$ python3 -q
>>> import numpy as np
>>> np.set_printoptions(precision=2, suppress=True, linewidth=140, floatmode="fixed")
>>> data = np.loadtxt("sample10.csv", delimiter=",")
>>> data.round(2) + 0
array([[ 0.64,  0.18,  0.15, -0.21,  0.27,  0.07,  0.13, -0.06, -0.16,  0.10],
       [ 0.18,  0.49,  0.14,  0.30, -0.07,  0.07,  0.31,  0.00,  0.04, -0.04],
       [ 0.15,  0.14,  0.18, -0.05,  0.01, -0.25,  0.17,  0.04,  0.09,  0.02],
       [-0.21,  0.30, -0.05,  0.52, -0.14,  0.15,  0.07, -0.22,  0.10,  0.10],
       [ 0.27, -0.07,  0.01, -0.14,  0.18,  0.04, -0.07, -0.13, -0.09,  0.14],
       [ 0.07,  0.07, -0.25,  0.15,  0.04,  0.71, -0.09,  0.01, -0.29, -0.12],
       [ 0.13,  0.31,  0.17,  0.07, -0.07, -0.09,  0.28,  0.15,  0.05, -0.13],
       [-0.06,  0.00,  0.04, -0.22, -0.13,  0.01,  0.15,  0.47, -0.06, -0.39],
       [-0.16,  0.04,  0.09,  0.10, -0.09, -0.29,  0.05, -0.06,  0.18,  0.07],
       [ 0.10, -0.04,  0.02,  0.10,  0.14, -0.12, -0.13, -0.39,  0.07,  0.35]])
>>> # symmetric
>>> evals, evecs = np.linalg.eigh(data)
>>> x = np.array([-2, 3, 0, 0, 1, 2, -2, 0, -2, 0])
>>> np.round(x @ data @ x / (x @ x), 2), np.round(evals[0], 2), np.round(evals[-1], 2)
(np.float64(0.32), np.float64(-0.0), np.float64(1.0))
>>> np.round(evecs * np.maximum(evals, 0) @ evecs.T, 2) + 0
array([[ 0.64,  0.18,  0.15, -0.21,  0.27,  0.07,  0.13, -0.06, -0.16,  0.10],
       [ 0.18,  0.49,  0.14,  0.30, -0.07,  0.07,  0.31,  0.00,  0.04, -0.04],
       [ 0.15,  0.14,  0.18, -0.05,  0.01, -0.25,  0.17,  0.04,  0.09,  0.02],
       [-0.21,  0.30, -0.05,  0.52, -0.14,  0.15,  0.07, -0.22,  0.10,  0.10],
       [ 0.27, -0.07,  0.01, -0.14,  0.18,  0.04, -0.07, -0.13, -0.09,  0.14],
       [ 0.07,  0.07, -0.25,  0.15,  0.04,  0.71, -0.09,  0.01, -0.29, -0.12],
       [ 0.13,  0.31,  0.17,  0.07, -0.07, -0.09,  0.28,  0.15,  0.05, -0.13],
       [-0.06,  0.00,  0.04, -0.22, -0.13,  0.01,  0.15,  0.47, -0.06, -0.39],
       [-0.16,  0.04,  0.09,  0.10, -0.09, -0.29,  0.05, -0.06,  0.18,  0.07],
       [ 0.10, -0.04,  0.02,  0.10,  0.14, -0.12, -0.13, -0.39,  0.07,  0.35]])
